$ ipython --no-banner

In [1]: import numpy as np

In [2]: np.set_printoptions(precision=3, suppress=True, linewidth=140, legacy="1.25")

In [3]: rnd = lambda a: np.round(a, 3) + 0

In [4]: arr = np.load("run4.npy")

In [5]: arr
Out[5]: 
array([[-1.04, -0.64,  1.76, -1.44,  0.4 ,  0.32,  0.56,  0.88, -0.32,  0.8 ],
       [-1.17, -0.72,  1.98, -1.62,  0.45,  0.36,  0.63,  0.99, -0.36,  0.9 ],
       [-1.17, -0.72,  1.98, -1.62,  0.45,  0.36,  0.63,  0.99, -0.36,  0.9 ],
       [-0.39, -0.24,  0.66, -0.54,  0.15,  0.12,  0.21,  0.33, -0.12,  0.3 ],
       [-1.56, -0.96,  2.64, -2.16,  0.6 ,  0.48,  0.84,  1.32, -0.48,  1.2 ],
       [ 2.08,  1.28, -3.52,  2.88, -0.8 , -0.64, -1.12, -1.76,  0.64, -1.6 ],
       [-0.78, -0.48,  1.32, -1.08,  0.3 ,  0.24,  0.42,  0.66, -0.24,  0.6 ],
       [ 1.95,  1.2 , -3.3 ,  2.7 , -0.75, -0.6 , -1.05, -1.65,  0.6 , -1.5 ],
       [-0.39, -0.24,  0.66, -0.54,  0.15,  0.12,  0.21,  0.33, -0.12,  0.3 ],
       [ 0.  ,  0.  ,  0.  ,  0.  ,  0.  ,  0.  ,  0.  ,  0.  ,  0.  ,  0.  ],
       [ 0.13,  0.08, -0.22,  0.18, -0.05, -0.04, -0.07, -0.11,  0.04, -0.1 ],
       [-1.04, -0.64,  1.76, -1.44,  0.4 ,  0.32,  0.56,  0.88, -0.32,  0.8 ],
       [ 2.21,  1.36, -3.74,  3.06, -0.85, -0.68, -1.19, -1.87,  0.68, -1.7 ],
       [ 1.82,  1.12, -3.08,  2.52, -0.7 , -0.56, -0.98, -1.54,  0.56, -1.4 ]])

In [6]: # rank 1

In [7]: print(np.linalg.matrix_rank(arr, rtol=0.1))
1

In [8]: [round(float(x), 3) for x in np.linalg.svd(arr, compute_uv=False)[:3]]
Out[8]: [14.108, 0.0, 0.0]

In [9]: rnd(np.linalg.norm(arr, 2) / np.linalg.norm(arr))
Out[9]: 1.0

In [10]: x = np.array([1, -2, -1, 2, 2, -3, -1, 2, 3, 3])

In [11]: (arr @ x).argmax()
Out[11]: 12

In [12]: print(np.sign((arr @ x).round(6)))
[-1. -1. -1. -1. -1.  1. -1.  1. -1.  0.  1. -1.  1.  1.]

In [13]: rnd(arr @ np.ones(10))
Out[13]: array([ 1.28,  1.44,  1.44,  0.48,  1.92, -2.56,  0.96, -2.4 ,  0.48,  0.  , -0.16,  1.28, -2.72, -2.24])

In [14]: rnd((arr * x).sum(axis=1))
Out[14]: array([-1.92, -2.16, -2.16, -0.72, -2.88,  3.84, -1.44,  3.6 , -0.72,  0.  ,  0.24, -1.92,  4.08,  3.36])

In [15]: rnd(arr @ (2 * x))
Out[15]: array([-3.84, -4.32, -4.32, -1.44, -5.76,  7.68, -2.88,  7.2 , -1.44,  0.  ,  0.48, -3.84,  8.16,  6.72])

In [16]: print(arr.reshape(-1, 2))
[[-1.04 -0.64]
 [ 1.76 -1.44]
 [ 0.4   0.32]
 [ 0.56  0.88]
 [-0.32  0.8 ]
 [-1.17 -0.72]
 [ 1.98 -1.62]
 [ 0.45  0.36]
 [ 0.63  0.99]
 [-0.36  0.9 ]
 [-1.17 -0.72]
 [ 1.98 -1.62]
 [ 0.45  0.36]
 [ 0.63  0.99]
 [-0.36  0.9 ]
 [-0.39 -0.24]
 [ 0.66 -0.54]
 [ 0.15  0.12]
 [ 0.21  0.33]
 [-0.12  0.3 ]
 [-1.56 -0.96]
 [ 2.64 -2.16]
 [ 0.6   0.48]
 [ 0.84  1.32]
 [-0.48  1.2 ]
 [ 2.08  1.28]
 [-3.52  2.88]
 [-0.8  -0.64]
 [-1.12 -1.76]
 [ 0.64 -1.6 ]
 [-0.78 -0.48]
 [ 1.32 -1.08]
 [ 0.3   0.24]
 [ 0.42  0.66]
 [-0.24  0.6 ]
 [ 1.95  1.2 ]
 [-3.3   2.7 ]
 [-0.75 -0.6 ]
 [-1.05 -1.65]
 [ 0.6  -1.5 ]
 [-0.39 -0.24]
 [ 0.66 -0.54]
 [ 0.15  0.12]
 [ 0.21  0.33]
 [-0.12  0.3 ]
 [ 0.    0.  ]
 [ 0.    0.  ]
 [ 0.    0.  ]
 [ 0.    0.  ]
 [ 0.    0.  ]
 [ 0.13  0.08]
 [-0.22  0.18]
 [-0.05 -0.04]
 [-0.07 -0.11]
 [ 0.04 -0.1 ]
 [-1.04 -0.64]
 [ 1.76 -1.44]
 [ 0.4   0.32]
 [ 0.56  0.88]
 [-0.32  0.8 ]
 [ 2.21  1.36]
 [-3.74  3.06]
 [-0.85 -0.68]
 [-1.19 -1.87]
 [ 0.68 -1.7 ]
 [ 1.82  1.12]
 [-3.08  2.52]
 [-0.7  -0.56]
 [-0.98 -1.54]
 [ 0.56 -1.4 ]]

In [17]: t3 = arr.reshape(14, 2, -1)

In [18]: t3[:, 0]
Out[18]: 
array([[-1.04, -0.64,  1.76, -1.44,  0.4 ],
       [-1.17, -0.72,  1.98, -1.62,  0.45],
       [-1.17, -0.72,  1.98, -1.62,  0.45],
       [-0.39, -0.24,  0.66, -0.54,  0.15],
       [-1.56, -0.96,  2.64, -2.16,  0.6 ],
       [ 2.08,  1.28, -3.52,  2.88, -0.8 ],
       [-0.78, -0.48,  1.32, -1.08,  0.3 ],
       [ 1.95,  1.2 , -3.3 ,  2.7 , -0.75],
       [-0.39, -0.24,  0.66, -0.54,  0.15],
       [ 0.  ,  0.  ,  0.  ,  0.  ,  0.  ],
       [ 0.13,  0.08, -0.22,  0.18, -0.05],
       [-1.04, -0.64,  1.76, -1.44,  0.4 ],
       [ 2.21,  1.36, -3.74,  3.06, -0.85],
       [ 1.82,  1.12, -3.08,  2.52, -0.7 ]])

In [19]: np.einsum("ihd,jhd->hij", t3, t3).shape
Out[19]: (2, 14, 14)

In [20]: np.linalg.lstsq(arr[:-1].T, arr[-1])[2]
Out[20]: 1

In [21]: rnd(arr @ np.linalg.pinv(arr) @ arr)
Out[21]: 
array([[-1.04, -0.64,  1.76, -1.44,  0.4 ,  0.32,  0.56,  0.88, -0.32,  0.8 ],
       [-1.17, -0.72,  1.98, -1.62,  0.45,  0.36,  0.63,  0.99, -0.36,  0.9 ],
       [-1.17, -0.72,  1.98, -1.62,  0.45,  0.36,  0.63,  0.99, -0.36,  0.9 ],
       [-0.39, -0.24,  0.66, -0.54,  0.15,  0.12,  0.21,  0.33, -0.12,  0.3 ],
       [-1.56, -0.96,  2.64, -2.16,  0.6 ,  0.48,  0.84,  1.32, -0.48,  1.2 ],
       [ 2.08,  1.28, -3.52,  2.88, -0.8 , -0.64, -1.12, -1.76,  0.64, -1.6 ],
       [-0.78, -0.48,  1.32, -1.08,  0.3 ,  0.24,  0.42,  0.66, -0.24,  0.6 ],
       [ 1.95,  1.2 , -3.3 ,  2.7 , -0.75, -0.6 , -1.05, -1.65,  0.6 , -1.5 ],
       [-0.39, -0.24,  0.66, -0.54,  0.15,  0.12,  0.21,  0.33, -0.12,  0.3 ],
       [ 0.  ,  0.  ,  0.  ,  0.  ,  0.  ,  0.  ,  0.  ,  0.  ,  0.  ,  0.  ],
       [ 0.13,  0.08, -0.22,  0.18, -0.05, -0.04, -0.07, -0.11,  0.04, -0.1 ],
       [-1.04, -0.64,  1.76, -1.44,  0.4 ,  0.32,  0.56,  0.88, -0.32,  0.8 ],
       [ 2.21,  1.36, -3.74,  3.06, -0.85, -0.68, -1.19, -1.87,  0.68, -1.7 ],
       [ 1.82,  1.12, -3.08,  2.52, -0.7 , -0.56, -0.98, -1.54,  0.56, -1.4 ]])

In [22]: np.abs(np.diag(np.linalg.qr(arr)[1])) > 1e-9
Out[22]: array([ True, False, False, False, False, False, False, False, False, False])

In [23]: np.allclose(arr[:-1].T @ np.linalg.lstsq(arr[:-1].T, arr[-1])[0], arr[-1])
Out[23]: True

In [24]: W0 = np.load("x.npy")

In [25]: W0
Out[25]: 
array([[ 6, 10, -5, -4, -1,  9],
       [10, -2,  5, -1, -7, -3],
       [-5,  5, 10, -5,  2,  1],
       [-4, -1, -5,  4, -4, -4],
       [-1, -7,  2, -4, -6,  2],
       [ 9, -3,  1, -4,  2,  2]])

In [26]: arr @ arr
Traceback (most recent call last):
  Cell In[26], line 1
    arr @ arr
ValueError: matmul: Input operand 1 has a mismatch in its core dimension 0, with gufunc signature (n?,k),(k,m?)->(n?,m?) (size 14 is different from 10)


In [27]: gram = arr.T @ arr

In [28]: np.allclose(gram, gram.T)
Out[28]: True

In [29]: print((arr @ arr.T).shape)
(14, 14)

In [30]: print(rnd(np.diag(gram)))
[24.59   9.312 70.422 47.142  3.638  2.328  7.13  17.606  2.328 14.55 ]

In [31]: print(np.linalg.matrix_rank(gram))
1

In [32]: rnd(np.linalg.svd(arr, compute_uv=False) ** 2)
Out[32]: array([199.044,   0.   ,   0.   ,   0.   ,   0.   ,   0.   ,   0.   ,   0.   ,   0.   ,   0.   ])

In [33]: B = W0[0, 0] * W0[1:] - np.outer(W0[1:, 0], W0[0])

In [34]: B
Out[34]: 
array([[   0, -112,   80,   34,  -32, -108],
       [   0,   80,   35,  -50,    7,   51],
       [   0,   34,  -50,    8,  -28,   12],
       [   0,  -32,    7,  -28,  -37,   21],
       [   0, -108,   51,   12,   21,  -69]])

In [35]: rnd(W0[:, 0] / W0[0, 0])
Out[35]: array([ 1.   ,  1.667, -0.833, -0.667, -0.167,  1.5  ])

In [36]: np.flatnonzero(~B.round(6).any(axis=1))
Out[36]: array([], dtype=int64)

In [37]: x = np.array([-3, 3, 1, -3, 1, 3])

In [38]: W0 @ x
Out[38]: array([ 45, -44,  60, -24,  -4, -15])

In [39]: W0 @ np.eye(6)[3]
Out[39]: array([-4., -1., -5.,  4., -4., -4.])

In [40]: ev, V = np.linalg.eigh(W0)

In [41]: (ev > 1e-8).sum(), (ev < -1e-8).sum()
Out[41]: (3, 3)

In [42]: rnd(ev)
Out[42]: array([-16.367,  -8.769,  -1.377,   8.192,  14.449,  17.873])

In [43]: np.abs(V[:, -1]).round(6).argmax()
Out[43]: 0

In [44]: rnd(V.T @ W0 @ V)
Out[44]: 
array([[-16.367,   0.   ,   0.   ,   0.   ,   0.   ,   0.   ],
       [  0.   ,  -8.769,   0.   ,   0.   ,   0.   ,   0.   ],
       [  0.   ,   0.   ,  -1.377,   0.   ,   0.   ,   0.   ],
       [  0.   ,   0.   ,   0.   ,   8.192,   0.   ,   0.   ],
       [  0.   ,   0.   ,   0.   ,   0.   ,  14.449,   0.   ],
       [  0.   ,   0.   ,   0.   ,   0.   ,   0.   ,  17.873]])

In [45]: np.unique(ev.round(6) + 0, return_counts=True)[1]
Out[45]: array([1, 1, 1, 1, 1, 1])

In [46]: rnd(V @ np.diag(ev) @ V.T)
Out[46]: 
array([[ 6., 10., -5., -4., -1.,  9.],
       [10., -2.,  5., -1., -7., -3.],
       [-5.,  5., 10., -5.,  2.,  1.],
       [-4., -1., -5.,  4., -4., -4.],
       [-1., -7.,  2., -4., -6.,  2.],
       [ 9., -3.,  1., -4.,  2.,  2.]])

In [47]: print(rnd(np.linalg.svd(W0, compute_uv=False)))
[17.873 16.367 14.449  8.769  8.192  1.377]

In [48]: rnd(np.linalg.eigvalsh(W0 @ W0))
Out[48]: array([  1.897,  67.112,  76.899, 208.76 , 267.886, 319.445])

In [49]: rnd(ev.sum()), np.trace(W0)
Out[49]: (14.0, 14)

In [50]: print(np.unravel_index(np.abs(W0).argmax(), W0.shape))
(0, 1)

In [51]: print(np.abs(W0).max())
10

In [52]: np.diff(W0, axis=0)
Out[52]: 
array([[  4, -12,  10,   3,  -6, -12],
       [-15,   7,   5,  -4,   9,   4],
       [  1,  -6, -15,   9,  -6,  -5],
       [  3,  -6,   7,  -8,  -2,   6],
       [ 10,   4,  -1,   0,   8,   0]])

In [53]: print(np.count_nonzero(W0))
36

In [54]: W0[:, 6]
Traceback (most recent call last):
  Cell In[54], line 1
    W0[:, 6]
IndexError: index 6 is out of bounds for axis 1 with size 6


In [55]: rnd(np.linalg.norm(W0))
Out[55]: 30.692

In [56]: W0.sum(axis=0)
Out[56]: array([ 15,   2,   8, -14, -14,   7])

In [57]: W0.sum(axis=1)
Out[57]: array([ 15,   2,   8, -14, -14,   7])

In [58]: rng = np.random.default_rng(608186)

In [59]: theta = np.sort(rng.uniform(-2, 2, 49))

In [60]: E = np.c_[theta, theta ** 2, theta ** 3] @ np.array([[-5, -1, -1, 2, 5, -2, -4],
    ...:     [5, 0, 1, -4, 5, 2, 1],
    ...:     [2, -5, 3, -1, 4, -4, 3]])

In [61]: rnd(E)
Out[61]: 
array([[ 13.983,  41.063, -17.524, -11.907, -21.494,  43.109, -11.571],
       [ 13.822,  35.972, -14.955, -11.355, -18.767,  38.242,  -9.267],
       [ 13.816,  35.835, -14.886, -11.339, -18.695,  38.11 ,  -9.206],
       [ 12.717,  22.862,  -8.503,  -9.483, -11.976,  25.479,  -3.644],
       [ 12.714,  22.842,  -8.493,  -9.48 , -11.966,  25.459,  -3.636],
       [ 12.637,  22.287,  -8.227,  -9.381, -11.687,  24.909,  -3.411],
       [ 12.462,  21.096,  -7.659,  -9.163, -11.093,  23.726,  -2.935],
       [ 11.02 ,  13.95 ,  -4.343,  -7.606,  -7.62 ,  16.494,  -0.261],
       [ 10.29 ,  11.426,  -3.225,  -6.918,  -6.439,  13.869,   0.575],
       [  9.236,   8.55 ,  -2.006,  -5.998,  -5.129,  10.808,   1.414],
       [  7.985,   5.973,  -0.99 ,  -4.988,  -3.988,   7.97 ,   2.005],
       [  7.511,   5.179,  -0.699,  -4.625,  -3.642,   7.068,   2.139],
       [  7.437,   5.062,  -0.657,  -4.569,  -3.591,   6.934,   2.156],
       [  7.057,   4.495,  -0.46 ,  -4.285,  -3.344,   6.277,   2.229],
       [  6.969,   4.371,  -0.418,  -4.22 ,  -3.29 ,   6.132,   2.242],
       [  6.273,   3.474,  -0.13 ,  -3.717,  -2.898,   5.066,   2.302],
       [  0.611,   0.117,   0.119,  -0.269,  -0.497,   0.251,   0.45 ],
       [ -0.103,  -0.021,  -0.021,   0.04 ,   0.108,  -0.041,  -0.084],
       [ -0.211,  -0.045,  -0.042,   0.08 ,   0.231,  -0.085,  -0.175],
       [ -0.448,  -0.105,  -0.087,   0.159,   0.554,  -0.184,  -0.387],
       [ -0.466,  -0.11 ,  -0.09 ,   0.164,   0.582,  -0.192,  -0.404],
       [ -0.507,  -0.123,  -0.097,   0.176,   0.649,  -0.21 ,  -0.443],
       [ -0.944,  -0.366,  -0.138,   0.229,   1.784,  -0.471,  -0.945],
       [ -1.008,  -0.455,  -0.125,   0.207,   2.135,  -0.544,  -1.051],
       [ -0.948,  -1.274,   0.197,  -0.212,   4.648,  -1.093,  -1.392],
       [ -0.641,  -1.926,   0.542,  -0.605,   6.24 ,  -1.494,  -1.367],
       [ -0.559,  -2.076,   0.626,  -0.697,   6.58 ,  -1.586,  -1.345],
       [ -0.129,  -2.803,   1.045,  -1.138,   8.135,  -2.028,  -1.187],
       [  0.438,  -3.689,   1.575,  -1.668,   9.883,  -2.57 ,  -0.916],
       [  1.962,  -5.945,   2.966,  -2.969,  13.908,  -3.966,  -0.024],
       [  2.13 ,  -6.189,   3.118,  -3.106,  14.319,  -4.118,   0.083],
       [  3.242,  -7.798,   4.13 ,  -3.994,  16.942,  -5.131,   0.823],
       [  3.322,  -7.914,   4.203,  -4.057,  17.127,  -5.205,   0.879],
       [  3.566,  -8.266,   4.426,  -4.248,  17.683,  -5.428,   1.048],
       [  4.42 ,  -9.5  ,   5.208,  -4.908,  19.594,  -6.214,   1.654],
       [  6.374, -12.329,   7.009,  -6.379,  23.802,  -8.036,   3.104],
       [  6.747, -12.872,   7.355,  -6.656,  24.586,  -8.389,   3.39 ],
       [  7.2  , -13.53 ,   7.776,  -6.989,  25.53 ,  -8.817,   3.739],
       [ 10.188, -17.914,  10.58 ,  -9.152,  31.625, -11.695,   6.12 ],
       [ 10.621, -18.554,  10.99 ,  -9.461,  32.492, -12.119,   6.474],
       [ 10.862, -18.91 ,  11.218,  -9.632,  32.972, -12.354,   6.672],
       [ 11.892, -20.44 ,  12.198, -10.363,  35.019, -13.371,   7.526],
       [ 13.614, -23.011,  13.844, -11.571,  38.402, -15.086,   8.974],
       [ 15.529, -25.892,  15.69 , -12.902,  42.124, -17.021,  10.615],
       [ 17.17 , -28.378,  17.283, -14.033,  45.287, -18.699,  12.043],
       [ 20.184, -32.983,  20.231, -16.09 ,  51.04 , -21.823,  14.711],
       [ 23.086, -37.462,  23.098, -18.05 ,  56.529, -24.883,  17.329],
       [ 23.792, -38.557,  23.798, -18.523,  57.857, -25.634,  17.973],
       [ 24.235, -39.247,  24.24 , -18.821,  58.691, -26.107,  18.378]])

In [62]: Ac = E - E.mean(axis=0)

In [63]: U, sigma, Vt = np.linalg.svd(Ac, full_matrices=False)

In [64]: np.searchsorted(np.cumsum(sigma ** 2) / (sigma ** 2).sum(), 0.9) + 1
Out[64]: 1

In [65]: np.abs(U[:, 0]).argmax()
Out[65]: 48

In [66]: (np.sign(U[:, 0]) == np.sign(U[0, 0])).astype(int)
Out[66]: 
array([1, 1, 1, 1, 1, 1, 1, 1, 1, 1, 1, 1, 1, 1, 1, 1, 1, 1, 1, 1, 1, 1, 1, 1, 1, 1, 1, 1, 1, 0, 0, 0, 0, 0, 0, 0, 0, 0, 0, 0, 0, 0, 0, 0,
       0, 0, 0, 0, 0])

In [67]: rnd(sigma ** 2 / (sigma ** 2).sum())
Out[67]: array([0.912, 0.079, 0.009, 0.   , 0.   , 0.   , 0.   ])
